% ipython --no-banner

In [1]: import numpy as np

In [2]: from numpy import linalg as LA

In [3]: np.set_printoptions(suppress=True, linewidth=160)

In [4]: data = np.array([[0, 0, 0, 0, 0],
   ...:     [0, 16, 0, 4, -8],
   ...:     [0, 0, 0, 0, 0],
   ...:     [0, 4, 0, 1, -2],
   ...:     [0, -8, 0, -2, 4]])

In [5]: data
Out[5]: 
array([[ 0,  0,  0,  0,  0],
       [ 0, 16,  0,  4, -8],
       [ 0,  0,  0,  0,  0],
       [ 0,  4,  0,  1, -2],
       [ 0, -8,  0, -2,  4]])

In [6]: [round(float(x), 3) for x in LA.svd(data, compute_uv=False)[:3]]
Out[6]: [21.0, 0.0, 0.0]

In [7]: LA.cond(data) > 100
Out[7]: np.True_

In [8]: np.round(LA.norm(data, 2) / LA.norm(data), 3)
Out[8]: np.float64(1.0)

In [9]: np.argsort(-LA.norm(data, axis=0).round(6), kind="stable")[:3]
Out[9]: array([1, 4, 3])

In [10]: U, sig, Vt = LA.svd(data)

In [11]: np.argmax(sig[:-1] / (sig[1:] + 1e-6)) + 1
Out[11]: np.int64(1)

In [12]: B = U[:, :1] @ np.diag(sig[:1]) @ Vt[:1]

In [13]: np.round(LA.norm(data - B) / LA.norm(data), 3)
Out[13]: np.float64(0.0)

In [14]: round(float(LA.norm(data - B, 2)), 3), round(float(sig[1]), 3)
Out[14]: (0.0, 0.0)

In [15]: LA.matrix_rank(B)
Out[15]: np.int64(1)

In [16]: np.round(np.abs(data - B).max(), 3)
Out[16]: np.float64(0.0)

In [17]: B = np.array([[3, 3, 0], [0, 3, 2], [1, 3, 3], [0, 0, 3], [1, 0, 1]])

In [18]: B.T @ data.T
Out[18]: 
array([[  0,  -8,   0,  -2,   4],
       [  0,  48,   0,  12, -24],
       [  0,  36,   0,   9, -18]])

In [19]: data @ B
Out[19]: 
array([[  0,   0,   0],
       [ -8,  48,  36],
       [  0,   0,   0],
       [ -2,  12,   9],
       [  4, -24, -18]])

In [20]: LA.matrix_rank(np.vstack([data, B.T]))
Out[20]: np.int64(4)

In [21]: LA.matrix_rank(data @ B)
Out[21]: np.int64(1)
